In [1]: import numpy as np

In [2]: from numpy import linalg as LA

In [3]: np.set_printoptions(precision=2, suppress=True, linewidth=200)

In [4]: K = np.load("arr.npy")

In [5]: K
Out[5]: 
array([[ 0.51,  0.59,  0.38,  0.61, -0.44, -0.07],
       [ 0.59,  1.21, -0.09, -0.99, -0.39,  0.64],
       [ 0.38, -0.09,  0.82, -0.7 , -0.15,  0.13],
       [ 0.61, -0.99, -0.7 , -0.81, -0.37,  0.22],
       [-0.44, -0.39, -0.15, -0.37,  0.26, -0.33],
       [-0.07,  0.64,  0.13,  0.22, -0.33, -1.  ]])

In [6]: w1 = np.array([[0, 3], [3, 2], [-2, 2], [0, -3], [0, -3], [0, 0]])

In [7]: b = np.array([-3, 0])

In [8]: act = np.maximum(K @ w1 + b, 0)

In [9]: (act > 0).mean(axis=0)
Out[9]: array([0.17, 0.83])

In [10]: basis = np.array([[-2, -1], [1, 2]])

In [11]: w1 @ basis
Out[11]: 
array([[ 3,  6],
       [-4,  1],
       [ 6,  6],
       [-3, -6],
       [-3, -6],
       [ 0,  0]])

In [12]: (act @ basis).round(6).argmax(axis=1)
Out[12]: array([1, 1, 1, 1, 0, 1])

In [13]: act @ basis
Out[13]: 
array([[ 2.96,  5.91],
       [ 6.49, 15.45],
       [ 5.14, 10.28],
       [ 1.99,  3.99],
       [ 0.  ,  0.  ],
       [ 1.66,  3.33]])

In [14]: Uu, sigma, Vh = LA.svd(K)

In [15]: evecs = Vh[:(sigma > 1e-8).sum()]

In [16]: rng = np.random.default_rng(67014)

In [17]: x = K[3] + -1 * K[1] + rng.integers(2) * np.eye(6)[4]

In [18]: x
Out[18]: array([ 0.03, -2.2 , -0.61,  0.18,  0.02, -0.42])

In [19]: np.allclose(evecs.T @ evecs @ x, x)
Out[19]: True

In [20]: np.round(evecs.T @ evecs, 2) + 0
Out[20]: 
array([[ 0.65, -0.05,  0.05,  0.  , -0.45,  0.15],
       [-0.05,  0.99,  0.01,  0.  , -0.06,  0.02],
       [ 0.05,  0.01,  0.99,  0.  ,  0.06, -0.02],
       [ 0.  ,  0.  ,  0.  ,  1.  ,  0.  ,  0.  ],
       [-0.45, -0.06,  0.06,  0.  ,  0.43,  0.19],
       [ 0.15,  0.02, -0.02,  0.  ,  0.19,  0.94]])

In [21]: round(float(LA.norm(x - evecs.T @ evecs @ x)), 2)
Out[21]: 0.0

In [22]: [round(float(LA.det(K[:i, :i])), 2) + 0 for i in range(1, 7)]
Out[22]: [0.51, 0.27, 0.01, -2.22, 0.26, 0.0]

In [23]: Uu, sigma, Vh = LA.svd(K)

In [24]: np.argmax(sigma[:-1] / (sigma[1:] + 1e-6)) + 1
Out[24]: np.int64(5)

In [25]: M2 = Uu[:, :5] @ np.diag(sigma[:5]) @ Vh[:5]

In [26]: LA.matrix_rank(K, rtol=0.05)
Out[26]: np.int64(5)

In [27]: E = np.load("sample15.npy")

In [28]: E
Out[28]: 
array([[-3,  0, -3,  0, -3,  0],
       [-3,  2, -3,  2, -3,  2],
       [-2,  3, -2,  3, -2,  3],
       [-3,  0, -3,  0, -3,  0],
       [-3,  2, -3,  2, -3,  2],
       [-2,  3, -2,  3, -2,  3]])

In [29]: np.abs(np.diag(LA.qr(E)[1])) > 1e-9
Out[29]: array([ True,  True, False, False, False, False])

In [30]: np.allclose(E[:-1].T @ LA.lstsq(E[:-1].T, E[-1])[0], E[-1])
Out[30]: True

In [31]: np.unique(E.round(6), axis=0).shape
Out[31]: (3, 6)

In [32]: round(float(np.trace(LA.pinv(E) @ E)), 2)
Out[32]: 2.0

In [33]: np.round(E @ LA.pinv(E) @ E, 2) + 0
Out[33]: 
array([[-3.,  0., -3.,  0., -3.,  0.],
       [-3.,  2., -3.,  2., -3.,  2.],
       [-2.,  3., -2.,  3., -2.,  3.],
       [-3.,  0., -3.,  0., -3.,  0.],
       [-3.,  2., -3.,  2., -3.,  2.],
       [-2.,  3., -2.,  3., -2.,  3.]])

In [34]: m1 = np.loadtxt("run15.csv", delimiter=",")

In [35]: m1
Out[35]: 
array([[ 0.9 , -0.37, -0.23],
       [-0.37, -0.35, -0.86],
       [-0.23, -0.86,  0.45]])

In [36]: evals, evecs = LA.eig(m1)

In [37]: np.sort(LA.eigvals(m1.T))
Out[37]: array([-1.,  1.,  1.])

In [38]: np.prod(evals)
Out[38]: np.float64(-1.0)

In [39]: O, evecs = LA.qr(m1[:, :1])[0], LA.qr(m1[:, 1:])[0]

In [40]: sigma = LA.svd(O.T @ evecs, compute_uv=False)

In [41]: sigma.round(2) + 0
Out[41]: array([0.])

In [42]: x = np.array([0, -1, -1])

In [43]: round(float(LA.det(m1)), 2)
Out[43]: -1.0

In [44]: np.sort(np.abs(np.degrees(np.angle(LA.eigvals(m1)))))
Out[44]: array([  0.,   0., 180.])

In [45]: np.round(m1.T @ (m1 @ x), 2) + 0
Out[45]: array([ 0., -1., -1.])

In [46]: 3 - LA.matrix_rank(m1 - np.eye(3), tol=1e-8)
Out[46]: np.int64(2)

In [47]: [p for p in range(1, 25) if np.allclose(LA.matrix_power(m1, p), np.eye(3))]
Out[47]: [2, 4, 6, 8, 10, 12, 14, 16, 18, 20, 22, 24]

In [48]: np.round(LA.norm(x), 2), np.round(LA.norm(m1 @ x), 2)
Out[48]: (np.float64(1.41), np.float64(1.41))

In [49]: np.abs(LA.eigvals(m1))
Out[49]: array([1., 1., 1.])

In [50]: z = rng.permutation(3)

In [51]: z
Out[51]: array([2, 1, 0])

In [52]: M2 = m1[z][:, z]

In [53]: np.allclose(M2, m1)
Out[53]: False

In [54]: np.trace(M2)
Out[54]: np.float64(1.0)

In [55]: O, _ = LA.qr(np.array([[0.2, 1.7, 0.5, 1.0, 0.2],
    ...:     [0.4, 0.6, 0.1, 2.6, -0.7],
    ...:     [0.7, -0.9, 0.0, 0.4, 0.7],
    ...:     [0.7, 0.5, -0.6, -0.1, 1.0],
    ...:     [0.9, -0.1, -2.1, 0.6, -0.9]]))

In [56]: evecs, _ = LA.qr(np.array([[-0.1, -0.2, -2.1, 0.1],
    ...:     [0.5, -0.1, -0.4, -0.5],
    ...:     [-0.1, 2.0, -0.4, -0.6],
    ...:     [-0.4, 2.7, -0.9, -0.1]]))

In [57]: sigma = 10 * 0.7 ** np.arange(4)

In [58]: M = O[:, :4] * sigma @ evecs[:4]

In [59]: M
Out[59]: 
array([[-3.6 ,  3.64, -2.9 , -0.9 ],
       [-2.52, -0.28, -2.92,  2.46],
       [ 3.92, -0.52, -3.85,  3.88],
       [ 0.79,  0.93, -5.31, -0.53],
       [ 0.65, -3.93, -5.97, -1.18]])

In [60]: M2 = np.array([[1, 3], [2, 0]])

In [61]: basis = np.kron(M2, M)

In [62]: basis.shape
Out[62]: (10, 8)

In [63]: round(LA.norm(basis, 2), 2), round(LA.norm(M2, 2) * LA.norm(M, 2), 2)
Out[63]: (np.float64(32.57), np.float64(32.57))

In [64]: M2 = np.c_[M[:, :2] @ np.array([[-3, 2], [3, 5]]), np.array([0, -2, 1, 2, 1])]

In [65]: M2
Out[65]: 
array([[ 21.73,  10.98,   0.  ],
       [  6.72,  -6.43,  -2.  ],
       [-13.31,   5.26,   1.  ],
       [  0.44,   6.24,   2.  ],
       [-13.73, -18.34,   1.  ]])

In [66]: np.round(LA.lstsq(M, M2[:, 0])[0], 2) + 0
Out[66]: array([-3.,  3.,  0.,  0.])

In [67]: LA.matrix_rank(np.c_[M, M2])
Out[67]: np.int64(5)

In [68]: np.round(LA.norm(M2 - M @ LA.lstsq(M, M2)[0], axis=0), 2) + 0
Out[68]: array([0.  , 0.  , 0.02])

In [69]: LA.norm(LA.qr(M)[0].T @ M2, axis=0) ** 2 / ((M2 ** 2).sum(axis=0) + 1e-12)
Out[69]: array([1., 1., 1.])

In [70]: O, R = LA.qr(M2)

In [71]: O
Out[71]: 
array([[-0.73,  0.08,  0.35],
       [-0.23, -0.47, -0.41],
       [ 0.45,  0.55, -0.16],
       [-0.01,  0.3 ,  0.64],
       [ 0.46, -0.62,  0.52]])

In [72]: np.allclose(R.T @ R, M2.T @ M2)
Out[72]: True

In [73]: np.abs(np.diag(R))
Out[73]: array([29.72, 20.04,  2.47])

In [74]: np.round(abs(R[0, 0]), 2), np.round(LA.norm(M2[:, 0]), 2)
Out[74]: (np.float64(29.72), np.float64(29.72))

In [75]: np.round(O @ R, 2) + 0
Out[75]: 
array([[ 21.73,  10.98,   0.  ],
       [  6.72,  -6.43,  -2.  ],
       [-13.31,   5.26,   1.  ],
       [  0.44,   6.24,   2.  ],
       [-13.73, -18.34,   1.  ]])

In [76]: t3 = np.stack([M, 4 * M, M[::-1]])

In [77]: (t3 @ M.T).shape
Out[77]: (3, 5, 5)

In [78]: LA.norm(t3, axis=(1, 2))
Out[78]: array([13.59, 54.37, 13.59])

In [79]: z = rng.permutation(4)

In [80]: M2 = M[:, z] * rng.choice([-1, 1], 4)

In [81]: M2
Out[81]: 
array([[ 3.64,  3.6 ,  0.9 , -2.9 ],
       [-0.28,  2.52, -2.46, -2.92],
       [-0.52, -3.92, -3.88, -3.85],
       [ 0.93, -0.79,  0.53, -5.31],
       [-3.93, -0.65,  1.18, -5.97]])

In [82]: Uu, _, Vh = LA.svd(M.T @ M2)

In [83]: z
Out[83]: array([1, 0, 3, 2])

In [84]: np.round(Uu @ Vh, 2) + 0
Out[84]: 
array([[ 0., -1.,  0.,  0.],
       [ 1.,  0.,  0.,  0.],
       [ 0.,  0.,  0.,  1.],
       [ 0.,  0., -1.,  0.]])

In [85]: A = np.load("case4.npy")

In [86]: A
Out[86]: 
array([[1, 1, 1, 1],
       [2, 1, 2, 1],
       [1, 1, 1, 1],
       [2, 1, 2, 1]])

In [87]: x = np.array([5, 4, 0, 0])

In [88]: a = np.maximum(A @ x, 0)

In [89]: np.maximum(A @ x, 0) - np.maximum(-A @ x, 0)
Out[89]: array([ 9, 14,  9, 14])

In [90]: A * (a > 1e-9)[:, None]
Out[90]: 
array([[1, 1, 1, 1],
       [2, 1, 2, 1],
       [1, 1, 1, 1],
       [2, 1, 2, 1]])

In [91]: a
Out[91]: array([ 9, 14,  9, 14])

In [92]: np.tanh(A @ x)
Out[92]: array([1., 1., 1., 1.])

In [93]: M2 = A[0, 0] * A[1:] - np.outer(A[1:, 0], A[0])

In [94]: M2
Out[94]: 
array([[ 0, -1,  0, -1],
       [ 0,  0,  0,  0],
       [ 0, -1,  0, -1]])

In [95]: np.flatnonzero(~M2.round(6).any(axis=1))
Out[95]: array([1])

In [96]: A[:, 0] / A[0, 0]
Out[96]: array([1., 2., 1., 2.])

In [97]: w1 = np.array([[3, 5, 4], [0, 4, -1], [1, 2, 4], [4, 3, 0]])

In [98]: b = np.array([3, -1, 4])

In [99]: act = np.maximum(A @ w1 + b, 0)

In [100]: act
Out[100]: 
array([[11, 13, 11],
       [15, 20, 19],
       [11, 13, 11],
       [15, 20, 19]])

In [101]: LA.matrix_rank(act)
Out[101]: np.int64(2)

In [102]: basis = np.array([[5, 3, 5], [0, 4, 4], [0, 5, 4]])

In [103]: (act @ basis).round(6).argmax(axis=1)
Out[103]: array([2, 2, 2, 2])

In [104]: act @ basis
Out[104]: 
array([[ 55, 140, 151],
       [ 75, 220, 231],
       [ 55, 140, 151],
       [ 75, 220, 231]])

In [105]: w1 @ basis
Out[105]: 
array([[15, 49, 51],
       [ 0, 11, 12],
       [ 5, 31, 29],
       [20, 24, 32]])

In [106]: P = np.triu(np.array([[4, 9, 8, 0], [8, 4, 2, 4], [6, 6, 4, 2], [9, 8, 6, 8]]), 1) + np.eye(4)

In [107]: M2 = P @ A @ LA.inv(P)

In [108]: LA.matrix_rank(M2)
Out[108]: np.int64(2)

In [109]: A @ LA.pinv(A) @ A
Out[109]: 
array([[1., 1., 1., 1.],
       [2., 1., 2., 1.],
       [1., 1., 1., 1.],
       [2., 1., 2., 1.]])

In [110]: np.abs(np.diag(LA.qr(A)[1])) > 1e-9
Out[110]: array([ True,  True, False, False])

In [111]: np.allclose(A[:-1].T @ LA.lstsq(A[:-1].T, A[-1])[0], A[-1])
Out[111]: True

In [112]: np.round(np.trace(LA.pinv(A) @ A), 2)
Out[112]: np.float64(2.0)

In [113]: W0 = np.load("dump.npy")

In [114]: W0
Out[114]: 
array([[-4.,  0., -4., -4.,  0.,  0.],
       [ 0., -2., -1., -2.,  0.,  0.],
       [ 3., -1.,  1., -5.,  0.,  0.],
       [-5., -4.,  5.,  0.,  0.,  0.],
       [ 0.,  0.,  0.,  0.,  5.,  6.],
       [ 0.,  0.,  0.,  0., -3., -9.]])

In [115]: x = np.array([3, 0, 1, 5, 1, 0])

In [116]: y = W0 @ x

In [117]: y
Out[117]: array([-36., -11., -15., -10.,   5.,  -3.])

In [118]: np.round(LA.solve(W0, -2 * y), 2) + 0
Out[118]: array([ -6.,   0.,  -2., -10.,  -2.,   0.])

In [119]: np.round(LA.solve(W0, y + W0[:, 0]), 2) + 0
Out[119]: array([4., 0., 1., 5., 1., 0.])

In [120]: data = np.array([[-1, 0, 4, 0, -5],
     ...:     [0, -1, 0, 4, 0],
     ...:     [4, 0, -1, 0, 4],
     ...:     [0, 4, 0, -1, 0],
     ...:     [-5, 0, 4, 0, -1]])

In [121]: def softmax(z):
     ...:     e = np.exp(z - z.max(axis=-1, keepdims=True))
     ...:     return e / e.sum(axis=-1, keepdims=True)
     ...: 

In [122]: softmax(data[1] + -2)
Out[122]: array([0.02, 0.01, 0.02, 0.94, 0.02])

In [123]: softmax(data[1])
Out[123]: array([0.02, 0.01, 0.02, 0.94, 0.02])

In [124]: scores = data @ data.T / np.sqrt(5)

In [125]: softmax(scores).round(6).argmax(axis=1)
Out[125]: array([0, 1, 2, 3, 4])

In [126]: np.round(softmax(scores), 2) + 0
Out[126]: 
array([[1., 0., 0., 0., 0.],
       [0., 1., 0., 0., 0.],
       [0., 0., 1., 0., 0.],
       [0., 0., 0., 1., 0.],
       [0., 0., 0., 0., 1.]])

In [127]: np.round(softmax(scores + np.triu(np.full(scores.shape, -np.inf), 1)), 2) + 0
Out[127]: 
array([[1., 0., 0., 0., 0.],
       [0., 1., 0., 0., 0.],
       [0., 0., 1., 0., 0.],
       [0., 0., 0., 1., 0.],
       [0., 0., 0., 0., 1.]])

In [128]: np.round(softmax(scores)[1] @ data, 2) + 0
Out[128]: array([ 0.  , -1.  ,  0.  ,  3.99,  0.  ])

In [129]: evals, evecs = LA.eigh(data)

In [130]: x = np.array([1, -2, 1, 2, 0])

In [131]: np.abs(data).sum(axis=1).max(), round(float(np.abs(evals).max()), 2)
Out[131]: (np.int64(10), 9.68)

In [132]: x @ data @ x
Out[132]: np.int64(-34)

In [133]: np.round(evecs * np.abs(evals) @ evecs.T, 2) + 0
Out[133]: 
array([[ 5.8 ,  0.  , -2.26,  0.  ,  1.8 ],
       [ 0.  ,  4.  ,  0.  , -1.  ,  0.  ],
       [-2.26,  0.  ,  4.77,  0.  , -2.26],
       [ 0.  , -1.  ,  0.  ,  4.  ,  0.  ],
       [ 1.8 ,  0.  , -2.26,  0.  ,  5.8 ]])

In [134]: z = rng.permutation(5)

In [135]: M2 = data[:, z] * rng.choice([-1, 1], 5)

In [136]: M2
Out[136]: 
array([[-5,  0,  0,  4, -1],
       [ 0, -1,  4,  0,  0],
       [ 4,  0,  0, -1,  4],
       [ 0,  4, -1,  0,  0],
       [-1,  0,  0,  4, -5]])

In [137]: Uu, _, Vh = LA.svd(data.T @ M2)

In [138]: np.round(Uu @ Vh, 2) + 0
Out[138]: 
array([[0., 0., 0., 0., 1.],
       [0., 1., 0., 0., 0.],
       [0., 0., 0., 1., 0.],
       [0., 0., 1., 0., 0.],
       [1., 0., 0., 0., 0.]])

In [139]: np.round(LA.lstsq(data, M2)[0], 2) + 0
Out[139]: 
array([[0., 0., 0., 0., 1.],
       [0., 1., 0., 0., 0.],
       [0., 0., 0., 1., 0.],
       [0., 0., 1., 0., 0.],
       [1., 0., 0., 0., 0.]])

In [140]: z
Out[140]: array([4, 1, 3, 2, 0])
